$ python3 -q
>>> import numpy as np
>>> np.set_printoptions(precision=2, suppress=True, linewidth=200)
>>> def rnd(a):
...     return np.round(a, 2) + 0
... 
>>> u = np.array([2, -2, 0]) + 0.5
>>> data = np.outer(u, u) / (u @ u)
>>> print(rnd(data))
[[ 0.71 -0.43  0.14]
 [-0.43  0.26 -0.09]
 [ 0.14 -0.09  0.03]]
>>> blk = np.stack([data, 2 * data, data[::-1]])
>>> print(rnd(np.linalg.det(blk)))
[0. 0. 0.]
>>> print(np.linalg.matrix_rank(blk.reshape(3, -1)))
2
>>> rnd(np.linalg.norm(data, 1)), rnd(np.linalg.norm(data, np.inf))
(np.float64(1.29), np.float64(1.29))
>>> np.linalg.norm(data, axis=1).argmax()
np.int64(0)
>>> print(rnd(np.linalg.norm(data, "nuc")))
1.0
>>> r = np.linalg.matrix_rank(data)
>>> r
np.int64(1)
>>> null = np.linalg.svd(data)[2][r:].T
>>> np.allclose(data @ null, 0)
True
>>> print(rnd(null @ null.T))
[[ 0.29  0.43 -0.14]
 [ 0.43  0.74  0.09]
 [-0.14  0.09  0.97]]
>>> rnd(data @ null)
array([[0., 0.],
       [0., 0.],
       [0., 0.]])
>>> [int(np.linalg.matrix_rank(data[:i])) for i in range(1, len(data) + 1)]
[1, 1, 1]
>>> rnd(np.trace(np.linalg.pinv(data) @ data))
np.float64(1.0)
>>> print(np.allclose(data[:-1].T @ np.linalg.lstsq(data[:-1].T, data[-1])[0], data[-1]))
True
>>> np.unique(data.round(6), axis=0).shape
(3, 3)
>>> rng = np.random.default_rng(650472)
>>> F = (rng.random((5, 5)) < 0.3) + np.eye(5)
>>> F /= F.sum(axis=1, keepdims=True)
>>> F
array([[0.5, 0. , 0. , 0. , 0.5],
       [0. , 0.5, 0. , 0. , 0.5],
       [0. , 0. , 1. , 0. , 0. ],
       [0. , 0. , 0. , 1. , 0. ],
       [0. , 0. , 0. , 0. , 1. ]])
>>> x = np.array([2, -1, -2, 2, 1])
>>> F * x
array([[ 1. , -0. , -0. ,  0. ,  0.5],
       [ 0. , -0.5, -0. ,  0. ,  0.5],
       [ 0. , -0. , -2. ,  0. ,  0. ],
       [ 0. , -0. , -0. ,  2. ,  0. ],
       [ 0. , -0. , -0. ,  0. ,  1. ]])
>>> print((F @ x).argmax())
3
>>> F @ x
array([ 1.5,  0. , -2. ,  2. ,  1. ])
>>> print((F * x).sum(axis=1))
[ 1.5  0.  -2.   2.   1. ]
>>> np.einsum("ij,j->i", F, x)
array([ 1.5,  0. , -2. ,  2. ,  1. ])
>>> print(F @ np.eye(5)[0])
[0.5 0.  0.  0.  0. ]
>>> hat = np.triu(np.array([[2, -1, -1, -1, 0],
...     [-2, 1, -1, -2, 0],
...     [-2, 0, 2, -1, -2],
...     [-1, -2, 1, 1, 2],
...     [2, -2, 0, 0, -1]]), 1) + np.eye(5)
>>> other = hat @ F @ np.linalg.inv(hat)
>>> hat @ F - F @ hat
array([[ 0. ,  0. , -0.5, -0.5, -0.5],
       [ 0. ,  0. , -0.5, -1. ,  0. ],
       [ 0. ,  0. ,  0. ,  0. ,  0. ],
       [ 0. ,  0. ,  0. ,  0. ,  0. ],
       [ 0. ,  0. ,  0. ,  0. ,  0. ]])
>>> np.poly(other)
array([ 1.  , -4.  ,  6.25, -4.75,  1.75, -0.25])
>>> other
array([[ 0.5,  0. , -0.5, -1. ,  1. ],
       [ 0. ,  0.5, -0.5, -1.5,  2.5],
       [ 0. ,  0. ,  1. ,  0. ,  0. ],
       [ 0. ,  0. ,  0. ,  1. ,  0. ],
       [ 0. ,  0. ,  0. ,  0. ,  1. ]])
>>> np.trace(other), np.trace(F)
(np.float64(4.0), np.float64(4.0))
